$ python3 -q
>>> import numpy as np
>>> import numpy.linalg as la
>>> np.set_printoptions(suppress=True, linewidth=160)
>>> rd = lambda a: np.round(a, 3) + 0
>>> A = np.array([[-0.3, 0.5, -0.5, -0.2],
...     [0.5, -0.2, 0.5, -0.4],
...     [1.2, 0.2, 0.5, 1.2],
...     [1.9, 0.6, -2.2, 1.0]])
>>> rng = np.random.default_rng(9511)
>>> A[2] = A[3] + 0.02 * rng.normal(size=4)
>>> rd(A)
array([[-0.3  ,  0.5  , -0.5  , -0.2  ],
       [ 0.5  , -0.2  ,  0.5  , -0.4  ],
       [ 1.94 ,  0.597, -2.2  ,  1.004],
       [ 1.9  ,  0.6  , -2.2  ,  1.   ]])
>>> B = A + rng.integers(-2, 3, (4, 3)) @ rng.integers(-2, 3, (3, 4))
>>> rd(B)
array([[ 0.7  , -3.5  , -0.5  , -2.2  ],
       [ 3.5  , -3.2  ,  2.5  , -1.4  ],
       [ 4.94 ,  0.597,  1.8  , -0.996],
       [ 4.9  , -4.4  , -0.2  , -2.   ]])
>>> rd(B - A)
array([[ 1., -4.,  0., -2.],
       [ 3., -3.,  2., -1.],
       [ 3.,  0.,  4., -2.],
       [ 3., -5.,  2., -3.]])
>>> rd(la.svd(B - A, compute_uv=False))
array([9.918, 4.472, 1.275, 0.   ])
>>> la.matrix_rank(B - A, tol=1e-8)
np.int64(3)
>>> T = np.stack([A, 5 * A, A[::-1]])
>>> la.matrix_rank(T.reshape(3, -1))
np.int64(2)
>>> T.shape
(3, 4, 4)
>>> rd(la.det(T))
array([-0.007, -4.168, -0.007])
>>> B = A / np.sqrt((A ** 2).mean(axis=1, keepdims=True))
>>> rd(A - A.mean(axis=1, keepdims=True))
array([[-0.175,  0.625, -0.375, -0.075],
       [ 0.4  , -0.3  ,  0.4  , -0.5  ],
       [ 1.605,  0.261, -2.535,  0.669],
       [ 1.575,  0.275, -2.525,  0.675]])
>>> rd(np.poly(A))
array([ 1.   ,  1.7  ,  1.712,  0.1  , -0.007])
>>> rd(la.det(A.T))
np.float64(-0.007)
>>> rd(np.einsum("ii->", A))
np.float64(-1.7)
>>> rd(la.det(A[::-1]))
np.float64(-0.007)
>>> rd(np.einsum("ij,ji->", A, A))
np.float64(-0.532)
>>> rd(la.eigvals(A))
array([-0.817+0.97j, -0.817-0.97j, -0.106+0.j  ,  0.039+0.j  ])
>>> rd(np.kron(np.eye(2, dtype=int), A))
array([[-0.3  ,  0.5  , -0.5  , -0.2  ,  0.   ,  0.   ,  0.   ,  0.   ],
       [ 0.5  , -0.2  ,  0.5  , -0.4  ,  0.   ,  0.   ,  0.   ,  0.   ],
       [ 1.94 ,  0.597, -2.2  ,  1.004,  0.   ,  0.   ,  0.   ,  0.   ],
       [ 1.9  ,  0.6  , -2.2  ,  1.   ,  0.   ,  0.   ,  0.   ,  0.   ],
       [ 0.   ,  0.   ,  0.   ,  0.   , -0.3  ,  0.5  , -0.5  , -0.2  ],
       [ 0.   ,  0.   ,  0.   ,  0.   ,  0.5  , -0.2  ,  0.5  , -0.4  ],
       [ 0.   ,  0.   ,  0.   ,  0.   ,  1.94 ,  0.597, -2.2  ,  1.004],
       [ 0.   ,  0.   ,  0.   ,  0.   ,  1.9  ,  0.6  , -2.2  ,  1.   ]])
